$ python -q
>>> import numpy as np
>>> np.set_printoptions(suppress=True, linewidth=140)
>>> rnd = lambda a: np.round(a, 3) + 0
>>> r0 = np.array([2, 2, 0, 1, 2, 2])
>>> M = np.array([np.roll(r0, i) for i in range(6)])
>>> M
array([[2, 2, 0, 1, 2, 2],
       [2, 2, 2, 0, 1, 2],
       [2, 2, 2, 2, 0, 1],
       [1, 2, 2, 2, 2, 0],
       [0, 1, 2, 2, 2, 2],
       [2, 0, 1, 2, 2, 2]])
>>> A2 = np.array([[0, 2, -2],
...     [0, -2, 2],
...     [3, 2, -3],
...     [2, -1, 0],
...     [0, -3, 0],
...     [-2, -1, 2]])
>>> M @ A2
array([[-2, -9,  4],
       [ 2, -1, -2],
       [ 8,  1, -4],
       [10, -6, -4],
       [ 6, -8,  0],
       [ 3, -4, -3]])
>>> np.einsum("ik,kj->ji", M, A2)
array([[-2,  2,  8, 10,  6,  3],
       [-9, -1,  1, -6, -8, -4],
       [ 4, -2, -4, -4,  0, -3]])
>>> np.vstack([M, A2.T]).shape
(9, 6)
>>> O, R = np.linalg.qr(M)
>>> rnd(np.abs(np.diag(R)))
array([4.123, 2.339, 2.33 , 2.204, 2.184, 1.748])
>>> rnd(np.trace(O @ O.T))
np.float64(6.0)
>>> np.allclose(R.T @ R, M.T @ M)
True
>>> rnd(O @ R)
array([[2., 2., 0., 1., 2., 2.],
       [2., 2., 2., 0., 1., 2.],
       [2., 2., 2., 2., 0., 1.],
       [1., 2., 2., 2., 2., 0.],
       [0., 1., 2., 2., 2., 2.],
       [2., 0., 1., 2., 2., 2.]])
>>> rnd(O.T @ O)
array([[1., 0., 0., 0., 0., 0.],
       [0., 1., 0., 0., 0., 0.],
       [0., 0., 1., 0., 0., 0.],
       [0., 0., 0., 1., 0., 0.],
       [0., 0., 0., 0., 1., 0.],
       [0., 0., 0., 0., 0., 1.]])
>>> A2 = np.linalg.invert(M)
Traceback (most recent call last):
  File "<python-input-16>", line 1, in <module>
    A2 = np.linalg.invert(M)
         ^^^^^^^^^^^^^^^^
AttributeError: module 'numpy.linalg' has no attribute 'invert'
>>> A2 = np.linalg.inv(M)
>>> rnd(np.linalg.det(M) * np.linalg.det(A2))
np.float64(1.0)
>>> rnd(np.linalg.cond(M))
np.float64(9.0)
>>> rnd(M @ A2)
array([[1., 0., 0., 0., 0., 0.],
       [0., 1., 0., 0., 0., 0.],
       [0., 0., 1., 0., 0., 0.],
       [0., 0., 0., 1., 0., 0.],
       [0., 0., 0., 0., 1., 0.],
       [0., 0., 0., 0., 0., 1.]])
>>> (np.abs(A2) > 1e-9).astype(int)
array([[1, 1, 1, 1, 1, 1],
       [1, 1, 1, 1, 1, 1],
       [1, 1, 1, 1, 1, 1],
       [1, 1, 1, 1, 1, 1],
       [1, 1, 1, 1, 1, 1],
       [1, 1, 1, 1, 1, 1]])
>>> W0 = np.load("run8.npy")
>>> W0
array([[ 13,  32,  22, -20, -23,  24, -19],
       [ 32,  85,  50, -52, -40,  48, -26],
       [ 22,  50,  40, -32, -50,  48, -46],
       [-20, -52, -32,  32,  28, -32,  20],
       [-23, -40, -50,  28,  85, -72,  89],
       [ 24,  48,  48, -32, -72,  64, -72],
       [-19, -26, -46,  20,  89, -72,  97]])
>>> # rank 2
>>> w, evecs = np.linalg.eigh(W0)
>>> np.unique(w.round(6) + 0, return_counts=True)[1]
array([5, 1, 1])
>>> rnd(np.linalg.svd(W0, compute_uv=False))
array([325.085,  90.915,   0.   ,   0.   ,   0.   ,   0.   ,   0.   ])
>>> rnd(np.abs(evecs[:, -1]))
array([0.176, 0.368, 0.342, 0.242, 0.486, 0.442, 0.476])
>>> rnd(np.linalg.eigvalsh(W0 @ W0))
array([     0.   ,      0.   ,      0.   ,      0.   ,      0.   ,   8265.457, 105680.543])
>>> rnd(evecs.T @ evecs)
array([[1., 0., 0., 0., 0., 0., 0.],
       [0., 1., 0., 0., 0., 0., 0.],
       [0., 0., 1., 0., 0., 0., 0.],
       [0., 0., 0., 1., 0., 0., 0.],
       [0., 0., 0., 0., 1., 0., 0.],
       [0., 0., 0., 0., 0., 1., 0.],
       [0., 0., 0., 0., 0., 0., 1.]])
>>> np.abs(evecs[:, -1]).round(6).argmax()
np.int64(4)
>>> U, sigma, vt = np.linalg.svd(W0)
>>> evecs = vt[:(sigma > 1e-8).sum()]
>>> rng = np.random.default_rng(78)
>>> x = W0[2] + -1 * W0[6] + rng.integers(2) * np.eye(7)[3]
>>> x
array([  41.,   76.,   86.,  -51., -139.,  120., -143.])
>>> rnd(np.diag(evecs.T @ evecs))
array([0.063, 0.586, 0.139, 0.201, 0.325, 0.201, 0.483])
>>> np.linalg.matrix_rank(np.vstack([W0, x]))
np.int64(3)
